$ python -q
>>> import numpy as np
>>> from numpy import linalg as LA
>>> np.set_printoptions(precision=3, suppress=True, linewidth=120, legacy="1.25")
>>> X = np.load("w.npy")
>>> X
array([[  7.,  -2.,   2.],
       [  0.,   3.,   0.],
       [-12.,   6.,  -3.]])
>>> A2 = X[0, 0] * X[1:] - np.outer(X[1:, 0], X[0])
>>> A2
array([[ 0., 21.,  0.],
       [ 0., 18.,  3.]])
>>> X[:, 0] / X[0, 0]
array([ 1.   ,  0.   , -1.714])
>>> print(LA.matrix_rank(A2), LA.matrix_rank(X))
2 3
>>> A2 = np.array([[-5, 2, 3], [-3, 9, -8], [-5, -4, 1]])
>>> print(LA.matrix_rank(np.vstack([X, A2.T])))
3
>>> np.einsum("ik,kj->ji", X, A2)
array([[-39.,  -9.,  57.],
       [-12.,  27.,  42.],
       [ 39., -24., -87.]])
>>> np.vstack([X, A2.T]).shape
(6, 3)
>>> print(X @ A2)
[[-39. -12.  39.]
 [ -9.  27. -24.]
 [ 57.  42. -87.]]
>>> A2.T @ X.T
array([[-39.,  -9.,  57.],
       [-12.,  27.,  42.],
       [ 39., -24., -87.]])
>>> r0 = np.array([1, 0, 1])
>>> A2 = X + np.outer(r0, np.eye(3)[1])
>>> print(LA.matrix_rank(LA.inv(A2) - LA.inv(X), tol=1e-8))
1
>>> np.round(LA.det(A2) / LA.det(X), 3), np.round(1 + LA.solve(X, r0)[1], 3)
(1.0, 1.0)
>>> A2
array([[  7.,  -1.,   2.],
       [  0.,   3.,   0.],
       [-12.,   7.,  -3.]])
>>> LA.matrix_rank(A2 - X)
1
>>> round(float(LA.norm(A2, 2) / LA.norm(A2)), 3)
0.975
>>> LA.matrix_rank(A2, rtol=0.1)
2
>>> np.abs(LA.svd(A2)[2][-1])
array([0.266, 0.035, 0.963])
>>> mat = np.load("mat.npy")
>>> mat
array([[2, 2, 1, 2, 0, 3, 4],
       [2, 1, 2, 0, 4, 5, 2],
       [0, 0, 5, 1, 3, 5, 2],
       [4, 4, 0, 4, 4, 5, 5],
       [3, 5, 1, 1, 3, 3, 1],
       [3, 0, 2, 3, 1, 5, 1],
       [0, 5, 0, 2, 1, 1, 3]])
>>> x0 = np.array([-1, 2, 1, 0, 0, 2, 1])
>>> rhs = mat @ x0
>>> print(rhs)
[13 14 17 19 15 10 15]
>>> np.round(LA.solve(mat, -3 * rhs), 3) + 0
array([ 3., -6., -3.,  0.,  0., -6., -3.])
>>> np.round(LA.solve(mat, rhs), 3) + 0
array([-1.,  2.,  1.,  0.,  0.,  2.,  1.])
>>> LA.solve(mat.T, mat[0])
array([ 1.,  0.,  0.,  0.,  0.,  0., -0.])
>>> print(np.round(LA.solve(mat, rhs + mat[:, 3]), 3) + 0)
[-1.  2.  1.  1.  0.  2.  1.]
>>> A2 = mat / LA.norm(mat, axis=1, keepdims=True)
>>> gram = A2 @ A2.T
>>> round(np.degrees(np.arccos(np.clip(gram[1, 4], -1, 1))), 3)
39.585
>>> Q, R = LA.qr(mat)
>>> np.round(Q.T @ Q, 3) + 0
array([[1., 0., 0., 0., 0., 0., 0.],
       [0., 1., 0., 0., 0., 0., 0.],
       [0., 0., 1., 0., 0., 0., 0.],
       [0., 0., 0., 1., 0., 0., 0.],
       [0., 0., 0., 0., 1., 0., 0.],
       [0., 0., 0., 0., 0., 1., 0.],
       [0., 0., 0., 0., 0., 0., 1.]])
>>> np.allclose(R.T @ R, mat.T @ mat)
True
>>> np.round(np.trace(Q @ Q.T), 3)
7.0
>>> A2 = np.array([[-8, 5], [-1, -4], [6, -2], [-7, 1], [8, -4], [-6, 7], [-6, 6]])
>>> np.einsum("ij,ij->i", mat, mat)
array([ 38,  54,  64, 114,  55,  49,  40])
>>> np.einsum("ik,kj->ji", mat, A2)
array([[-68, -15,   5, -92, -30, -61, -35],
       [ 47,  33,  26,  57,   9,  51,   3]])
>>> np.einsum("ik,kj->ij", mat, A2)
array([[-68,  47],
       [-15,  33],
       [  5,  26],
       [-92,  57],
       [-30,   9],
       [-61,  51],
       [-35,   3]])
>>> A2 @ mat
Traceback (most recent call last):
  File "<python-input-44>", line 1, in <module>
    A2 @ mat
    ~~~^~~~~
ValueError: matmul: Input operand 1 has a mismatch in its core dimension 0, with gufunc signature (n?,k),(k,m?)->(n?,m?) (size 7 is different from 2)
>>> np.vstack([mat, A2.T]).shape
(9, 7)
>>> Uu, sigma = LA.svd(mat)
Traceback (most recent call last):
  File "<python-input-46>", line 1, in <module>
    Uu, sigma = LA.svd(mat)
    ^^^^^^^^^
ValueError: too many values to unpack (expected 2)
>>> Uu, sigma, vt = LA.svd(mat, full_matrices=False)
>>> np.cumsum(sigma ** 2) / np.sum(sigma ** 2)
array([0.765, 0.897, 0.942, 0.977, 0.993, 0.999, 1.   ])
>>> sigma / sigma[0]
array([1.   , 0.415, 0.243, 0.212, 0.145, 0.09 , 0.036])
>>> np.round(Uu.T @ Uu, 3) + 0
array([[1., 0., 0., 0., 0., 0., 0.],
       [0., 1., 0., 0., 0., 0., 0.],
       [0., 0., 1., 0., 0., 0., 0.],
       [0., 0., 0., 1., 0., 0., 0.],
       [0., 0., 0., 0., 1., 0., 0.],
       [0., 0., 0., 0., 0., 1., 0.],
       [0., 0., 0., 0., 0., 0., 1.]])
>>> print(np.round(Uu.T @ mat @ vt.T, 3) + 0)
[[17.8    0.     0.     0.     0.     0.     0.   ]
 [ 0.     7.386  0.     0.     0.     0.     0.   ]
 [ 0.     0.     4.331  0.     0.     0.     0.   ]
 [ 0.     0.     0.     3.77   0.     0.     0.   ]
 [ 0.     0.     0.     0.     2.58   0.     0.   ]
 [ 0.     0.     0.     0.     0.     1.605  0.   ]
 [ 0.     0.     0.     0.     0.     0.     0.643]]
>>> print(sigma)
[17.8    7.386  4.331  3.77   2.58   1.605  0.643]
>>> np.abs(vt[0])
array([0.325, 0.36 , 0.215, 0.29 , 0.367, 0.587, 0.395])
>>> arr = np.load("dump.npy")
>>> arr
array([[ 8, -4, -4],
       [-4,  2,  2],
       [-4,  2,  4]])
>>> # rows and columns are dependent
>>> A2 = np.array([[1, 0, 1], [0, 0, 0]])
>>> Z = np.kron(A2, arr)
>>> Z.shape
(6, 9)
>>> round(LA.norm(Z, 2), 3), round(LA.norm(A2, 2) * LA.norm(arr, 2), 3)
(17.515, 17.515)
>>> Z
array([[ 8, -4, -4,  0,  0,  0,  8, -4, -4],
       [-4,  2,  2,  0,  0,  0, -4,  2,  2],
       [-4,  2,  4,  0,  0,  0, -4,  2,  4],
       [ 0,  0,  0,  0,  0,  0,  0,  0,  0],
       [ 0,  0,  0,  0,  0,  0,  0,  0,  0],
       [ 0,  0,  0,  0,  0,  0,  0,  0,  0]])
>>> A2 = np.array([[-9, -6], [-1, -1]])
>>> Z = np.array([[0, 2], [-2, 0]])
>>> E = np.kron(A2, Z)
>>> E
array([[  0, -18,   0, -12],
       [ 18,   0,  12,   0],
       [  0,  -2,   0,  -2],
       [  2,   0,   2,   0]])
>>> print(round(LA.det(E.T), 3))
144.0
>>> LA.eigvals(E)
array([-0.+19.381j, -0.-19.381j,  0. +0.619j,  0. -0.619j])
>>> np.round(np.poly(E), 3) + 0
array([  1.,   0., 376.,   0., 144.])
>>> np.round(LA.det(2 * E), 3), round(float(LA.det(E)), 3)
(2304.0, 144.0)
>>> round(float(LA.eigvals(E).sum().real), 3)
-0.0
>>> np.einsum("ij,ji->", E, E)
-752
>>> np.kron(np.eye(2, dtype=int), E)
array([[  0, -18,   0, -12,   0,   0,   0,   0],
       [ 18,   0,  12,   0,   0,   0,   0,   0],
       [  0,  -2,   0,  -2,   0,   0,   0,   0],
       [  2,   0,   2,   0,   0,   0,   0,   0],
       [  0,   0,   0,   0,   0, -18,   0, -12],
       [  0,   0,   0,   0,  18,   0,  12,   0],
       [  0,   0,   0,   0,   0,  -2,   0,  -2],
       [  0,   0,   0,   0,   2,   0,   2,   0]])
>>> t3 = np.stack([E, 2 * E, E[::-1]])
>>> (t3 @ E.T).shape
(3, 4, 4)
>>> print(LA.det(t3))
[ 144. 2304.  144.]
>>> LA.norm(t3, axis=(1, 2))
array([30.854, 61.709, 30.854])
>>> print(LA.matrix_rank(t3))
[4 4 4]
>>> print(t3.shape)
(3, 4, 4)
>>> A2 = LA.invert(E)
Traceback (most recent call last):
  File "<python-input-79>", line 1, in <module>
    A2 = LA.invert(E)
         ^^^^^^^^^
AttributeError: module 'numpy.linalg' has no attribute 'invert'
>>> A2 = LA.inv(E)
>>> A2
array([[ 0.   ,  0.167,  0.   , -1.   ],
       [-0.167, -0.   ,  1.   , -0.   ],
       [ 0.   , -0.167,  0.   ,  1.5  ],
       [ 0.167, -0.   , -1.5  , -0.   ]])
>>> LA.inv(A2)
array([[ -0., -18.,  -0., -12.],
       [ 18.,   0.,  12.,   0.],
       [ -0.,  -2.,  -0.,  -2.],
       [  2.,   0.,   2.,   0.]])
>>> round(LA.slogdet(E)[0], 3)
1.0
>>> F = np.load("layer12.npy")
>>> F
array([[0, 0, 4, 0, 1],
       [0, 0, 0, 0, 4],
       [0, 0, 0, 0, 3],
       [0, 0, 8, 0, 0],
       [0, 0, 0, 0, 5],
       [0, 0, 0, 0, 3],
       [0, 0, 0, 0, 4],
       [0, 0, 0, 0, 3],
       [0, 0, 8, 0, 0],
       [0, 0, 0, 0, 5],
       [0, 0, 2, 0, 2],
       [0, 0, 0, 0, 3],
       [0, 0, 6, 0, 0],
       [0, 0, 2, 0, 2],
       [0, 0, 8, 0, 0],
       [0, 0, 2, 0, 2],
       [0, 0, 0, 0, 3],
       [0, 0, 0, 0, 4],
       [0, 0, 4, 0, 1],
       [0, 0, 4, 0, 1],
       [0, 0, 0, 0, 4],
       [0, 0, 2, 0, 2],
       [0, 0, 4, 0, 1]])
>>> # null space of dimension 3
>>> r0, v = F[1], F[0]
>>> r0 @ v
4
>>> pr = (r0 @ v) / (r0 @ r0) * r0
>>> round(float(LA.norm(r0 + v) ** 2 + LA.norm(r0 - v) ** 2), 3)
66.0
>>> np.outer(r0, v)
array([[ 0,  0,  0,  0,  0],
       [ 0,  0,  0,  0,  0],
       [ 0,  0,  0,  0,  0],
       [ 0,  0,  0,  0,  0],
       [ 0,  0, 16,  0,  4]])
>>> print(v - pr)
[0. 0. 4. 0. 0.]
>>> LA.matrix_rank(np.outer(r0, v))
1
